$ python3 -q
>>> import numpy as np
>>> np.set_printoptions(suppress=True, linewidth=200)
>>> out = np.array([[3, -1, 2, 0], [3, -1, 1, 0], [2, 2, 0, 1], [0, 0, -1, -3]])
>>> feats = np.tril(out)
>>> print(feats)
[[ 3  0  0  0]
 [ 3 -1  0  0]
 [ 2  2  0  0]
 [ 0  0 -1 -3]]
>>> # rank 3
>>> print(np.unique(feats.round(6), axis=0).shape)
(4, 4)
>>> print(np.linalg.lstsq(feats[:-1].T, feats[-1])[2])
2
>>> E = np.load("run4.npy")
>>> print(E)
[[-4  0]
 [ 0 -2]]
>>> print(round(float(np.linalg.det(2 * E)), 3), round(float(np.linalg.det(E)), 3))
32.0 8.0
>>> print(np.einsum("ii->", E))
-6
>>> print(np.allclose(E @ E.T, E.T @ E))
True
>>> print(E @ E)
[[16  0]
 [ 0  4]]
>>> E.inv()
Traceback (most recent call last):
  File "<python-input-14>", line 1, in <module>
    E.inv()
    ^^^^^
AttributeError: 'numpy.ndarray' object has no attribute 'inv'
>>> print(round(float(np.abs(np.linalg.eigvals(E)).max()), 3))
4.0
>>> w1 = np.array([[0, 5, 4, 5, 7, 9], [5, 4, 5, 1, 5, 7]])
>>> beta = np.array([-2, 1, -1, 1, -1, 1])
>>> H = np.maximum(E @ w1 + beta, 0)
>>> print(np.linalg.matrix_rank(H))
0
>>> print((H > 0).astype(int))
[[0 0 0 0 0 0]
 [0 0 0 0 0 0]]
>>> print((H > 0).mean(axis=0))
[0. 0. 0. 0. 0. 0.]
>>> Z = np.array([[0, -2], [-2, 0], [-1, 2], [2, -2], [0, 1], [0, -2]])
>>> print(H @ Z)
[[0 0]
 [0 0]]
>>> print((H @ Z).round(6).argmax(axis=1))
[0 0]
>>> print(np.round(np.linalg.norm(E, 2), 3))
4.0
>>> print(np.linalg.norm(E, axis=1).argmax())
0
>>> print(round(np.linalg.norm(E, "nuc"), 3))
6.0
>>> print(round(np.linalg.norm(E[0] - E[1]), 3))
4.472
>>> print(round(float(np.linalg.norm(E[0], 1)), 3), round(float(np.linalg.norm(E[0], np.inf)), 3))
4.0 4.0
>>> m1 = np.loadtxt("block6.csv", delimiter=",")
>>> print(m1)
[[ 0. -2. -2.]
 [ 0.  0.  0.]
 [ 2.  0.  2.]
 [-2.  0.  0.]]
>>> U, s, VT = np.linalg.svd(m1, full_matrices=False)
>>> print(np.round(U.T @ m1 @ VT.T, 3) + 0)
[[3.604 0.    0.   ]
 [0.    2.494 0.   ]
 [0.    0.    0.89 ]]
>>> print(np.abs(U[:, 0]).round(6).argmax())
2
>>> print(np.allclose(U * s @ VT, m1))
True
>>> hat = m1 @ np.linalg.solve(m1.T @ m1, m1.T)
>>> print(np.round(np.linalg.eigvalsh(hat), 3))
[0. 1. 1. 1.]
>>> out = np.array([[-3, 2], [1, 2]])
>>> Z = np.kron(out, m1)
>>> print(Z)
[[-0.  6.  6.  0. -4. -4.]
 [-0. -0. -0.  0.  0.  0.]
 [-6. -0. -6.  4.  0.  4.]
 [ 6. -0. -0. -4.  0.  0.]
 [ 0. -2. -2.  0. -4. -4.]
 [ 0.  0.  0.  0.  0.  0.]
 [ 2.  0.  2.  4.  0.  4.]
 [-2.  0.  0. -4.  0.  0.]]
>>> print(Z.shape)
(8, 6)
>>> out = np.c_[m1[:, :2] @ np.array([[3, 2], [0, 3]]), np.array([-5, 3, -1, 5])]
>>> print(out)
[[ 0. -6. -5.]
 [ 0.  0.  3.]
 [ 6.  4. -1.]
 [-6. -4.  5.]]
>>> print(np.round(np.linalg.norm(out - m1 @ np.linalg.lstsq(m1, out)[0], axis=0), 3) + 0)
[0. 0. 3.]
>>> print(np.round(np.linalg.norm(np.linalg.qr(m1)[0].T @ out, axis=0) ** 2 / ((out ** 2).sum(axis=0) + 1e-12), 3))
[1.   1.   0.85]
>>> print(np.linalg.matrix_rank(out))
3
>>> print(np.round(np.linalg.lstsq(m1, out[:, 0])[0], 3) + 0)
[3. 0. 0.]
>>> mat = np.load("layer0.npy")
>>> print(mat)
[[  2   4   8   2  -1]
 [  5   3   0   0   4]
 [ -4   5   8   2  -4]
 [ -3  -2   4   1   3]
 [  2  -4 -16  -4  -4]
 [ -1  -1 -16  -4   0]]
>>> # null space of dimension 1
>>> U, s, VT = np.linalg.svd(mat)
>>> vecs = VT[:(s > 1e-8).sum()]
>>> rng = np.random.default_rng(6512)
>>> x = mat[1] + 2 * mat[4] + rng.integers(2) * np.eye(5)[1]
>>> print(x)
[  9.  -5. -32.  -8.  -4.]
>>> print(np.linalg.matrix_rank(np.vstack([mat, x])))
4
>>> print(np.round(vecs.T @ vecs, 3) + 0)
[[1.    0.    0.    0.    0.   ]
 [0.    1.    0.    0.    0.   ]
 [0.    0.    0.941 0.235 0.   ]
 [0.    0.    0.235 0.059 0.   ]
 [0.    0.    0.    0.    1.   ]]
>>> out = np.array([[5, 1], [6, 7], [0, 7], [1, 0], [4, 4]])
>>> print(out.T @ mat.T)
[[  32   59   -4  -14  -34  -15]
 [  82   42   71   23 -154 -120]]
>>> print(np.einsum("ij->j", mat))
[  1   5 -12  -3  -2]
>>> print(np.linalg.matrix_rank(np.vstack([mat, out.T])))
5
>>> print(np.unique(mat.round(6), axis=0).shape)
(6, 5)
>>> print(np.abs(np.diag(np.linalg.qr(mat)[1])) > 1e-9)
[ True  True  True False  True]
>>> U, s, VT = np.linalg.svd(mat)
>>> print(np.argmax(s[:-1] / (s[1:] + 1e-6)) + 1)
4
>>> print(s.round(3) + 0)
[27.111  8.689  7.262  4.662  0.   ]
>>> out = U[:, :4] @ np.diag(s[:4]) @ VT[:4]
>>> print(np.linalg.matrix_rank(mat, rtol=0.05))
4
>>> print(round(float(np.linalg.norm(mat - out) / np.linalg.norm(mat)), 3))
0.0
>>> x = np.array([2, 1, 2, 2, 2])
>>> a = np.maximum(mat @ x, 0)
>>> print(a)
[26 21  9  8  0  0]
>>> print(mat * (a > 1e-9)[:, None])
[[ 2  4  8  2 -1]
 [ 5  3  0  0  4]
 [-4  5  8  2 -4]
 [-3 -2  4  1  3]
 [ 0  0  0  0  0]
 [ 0  0  0  0  0]]
>>> print(np.maximum(mat @ x, 0) - np.maximum(-mat @ x, 0))
[ 26  21   9   8 -48 -43]
>>> print(np.flatnonzero(a > 1e-9))
[0 1 2 3]
>>> print(np.maximum(mat @ (3 * x), 0))
[78 63 27 24  0  0]
>>> K = np.load("sample2.npy")
>>> print(K)
[[-38   2  -2]
 [  2  19  -1]
 [ -2   0 -83]]
>>> t = np.radians(60)
>>> R = np.eye(5)
>>> R[2, 2] = R[4, 4] = np.cos(t)
>>> R[2, 4], R[4, 2] = -np.sin(t), np.sin(t)
>>> print(R.round(3))
[[ 1.     0.     0.     0.     0.   ]
 [ 0.     1.     0.     0.     0.   ]
 [ 0.     0.     0.5    0.    -0.866]
 [ 0.     0.     0.     1.     0.   ]
 [ 0.     0.     0.866  0.     0.5  ]]
>>> out = mat @ R.T
>>> print(np.allclose(mat @ mat.T, out @ out.T))
True
>>> print(np.allclose(np.linalg.norm(mat, axis=1), np.linalg.norm(out, axis=1)))
True
>>> out = np.linalg.inv(K)
>>> print(np.round(np.linalg.det(K) * out, 3))
[[-1577.   166.    36.]
 [  168.  3150.   -42.]
 [   38.    -4.  -726.]]
>>> print((K - K.T) / 2)
[[ 0.   0.   0. ]
 [ 0.   0.  -0.5]
 [ 0.   0.5  0. ]]
>>> K.inv()
Traceback (most recent call last):
  File "<python-input-90>", line 1, in <module>
    K.inv()
    ^^^^^
AttributeError: 'numpy.ndarray' object has no attribute 'inv'
>>> print(np.trace(K))
-102
>>> print(np.linalg.matrix_power(K, 2))
[[1452  -38  240]
 [ -36  365   60]
 [ 242   -4 6893]]
>>> print(round(float(np.linalg.det(K)), 3))
60186.0
>>> print(round(float(np.abs(np.linalg.eigvals(K)).max()), 3))
83.088
>>> print(np.round(np.sort(np.abs(np.linalg.eigvals(K))), 3))
[19.071 37.983 83.088]
>>> def softmax(z):
...     e = np.exp(z - z.max(axis=-1, keepdims=True))
...     return e / e.sum(axis=-1, keepdims=True)
... 
>>> print(np.round(softmax(K[0]), 3) + 0)
[0.    0.982 0.018]
>>> print(np.round(softmax(10 * K[0]), 3) + 0)
[0. 1. 0.]
>>> att = K @ K.T / np.sqrt(3)
>>> print(softmax(att).round(6).argmax(axis=1))
[0 1 2]
>>> print(np.round(softmax(att + np.triu(np.full(att.shape, -np.inf), 1)), 3) + 0)
[[1. 0. 0.]
 [0. 1. 0.]
 [0. 0. 1.]]
>>> w1 = np.array([[8, -3, -3], [3, -5, -3], [-9, -4, -5]])
>>> beta = np.array([3, -2, 1])
>>> H = np.maximum(K @ w1 + beta, 0)
>>> print(np.round((H > 0).mean(axis=0), 3))
[0.667 0.667 0.667]
>>> Z = np.array([[-4, -5, 2], [-5, 2, 4], [0, -5, -2]])
>>> print(H @ Z)
[[ -550  -375   202]
 [ -340  -425   170]
 [-4616 -5108  1968]]
>>> print((H @ Z).round(6).argmax(axis=1))
[2 2 2]
>>> X = np.load("out0.npy")
>>> print(X)
[[ 0  0  0  0  0]
 [-1  0  0  0  0]
 [ 0 -1  0  0  0]
 [-2  1  1  0  0]
 [ 1  0  0  2  2]]
>>> # looks like rank 4
>>> r = np.linalg.matrix_rank(X)
>>> print(r)
4
>>> null = np.linalg.svd(X)[2][r:].T
>>> print(np.linalg.matrix_rank(X.T @ X), np.linalg.matrix_rank(X @ X.T))
4 4
>>> print([int(np.linalg.matrix_rank(X[:i])) for i in range(1, len(X) + 1)])
[0, 1, 2, 3, 4]
>>> print([int(np.linalg.matrix_rank(np.delete(X, i, axis=0))) for i in range(5)])
[4, 3, 3, 3, 3]
>>> print(np.round(X @ null, 3) + 0)
[[0.]
 [0.]
 [0.]
 [0.]
 [0.]]
>>> print([int(np.linalg.matrix_rank(X[:, :j + 1])) for j in range(5)])
[1, 2, 3, 4, 4]
>>> labels = rng.permutation(5)
>>> print(labels)
[2 3 0 4 1]
>>> out = X[labels][:, labels]
>>> print(out)
[[ 0  0  0  0 -1]
 [ 1  0 -2  0  1]
 [ 0  0  0  0  0]
 [ 0  2  1  2  0]
 [ 0  0 -1  0  0]]
>>> print(np.round(np.linalg.det(out), 3), np.round(np.linalg.det(X[labels]), 3))
0.0 0.0
>>> print(np.allclose(out, X))
False
>>> U, s, VT = np.linalg.svd(X)
>>> vecs = VT[:(s > 1e-8).sum()]
>>> x = X[2] + 3 * X[4] + rng.integers(2) * np.eye(5)[1]
>>> print(x)
[3. 0. 0. 6. 6.]
>>> print(round(float(np.linalg.norm(x - vecs.T @ vecs @ x)), 3))
0.0
>>> print(np.round(np.diag(vecs.T @ vecs), 3))
[1.  1.  1.  0.5 0.5]
>>> print(np.linalg.matrix_rank(np.vstack([X, x])))
4
>>> print(np.round(vecs.T @ vecs, 3) + 0)
[[1.  0.  0.  0.  0. ]
 [0.  1.  0.  0.  0. ]
 [0.  0.  1.  0.  0. ]
 [0.  0.  0.  0.5 0.5]
 [0.  0.  0.  0.5 0.5]]
>>> J = np.load("arr.npy")
>>> print(J)
[[5. 2. 2. 9. 6. 0.]
 [4. 4. 4. 8. 2. 0.]
 [8. 7. 9. 5. 5. 0.]
 [1. 6. 3. 1. 5. 0.]
 [2. 5. 1. 8. 1. 0.]
 [0. 0. 0. 0. 0. 2.]]
>>> print(round(float(np.linalg.det(J)), 3))
6036.0
>>> print((np.linalg.matrix_power((J != 0) + (J.T != 0) + np.eye(6), 6) > 0).astype(int))
[[1 1 1 1 1 0]
 [1 1 1 1 1 0]
 [1 1 1 1 1 0]
 [1 1 1 1 1 0]
 [1 1 1 1 1 0]
 [0 0 0 0 0 1]]
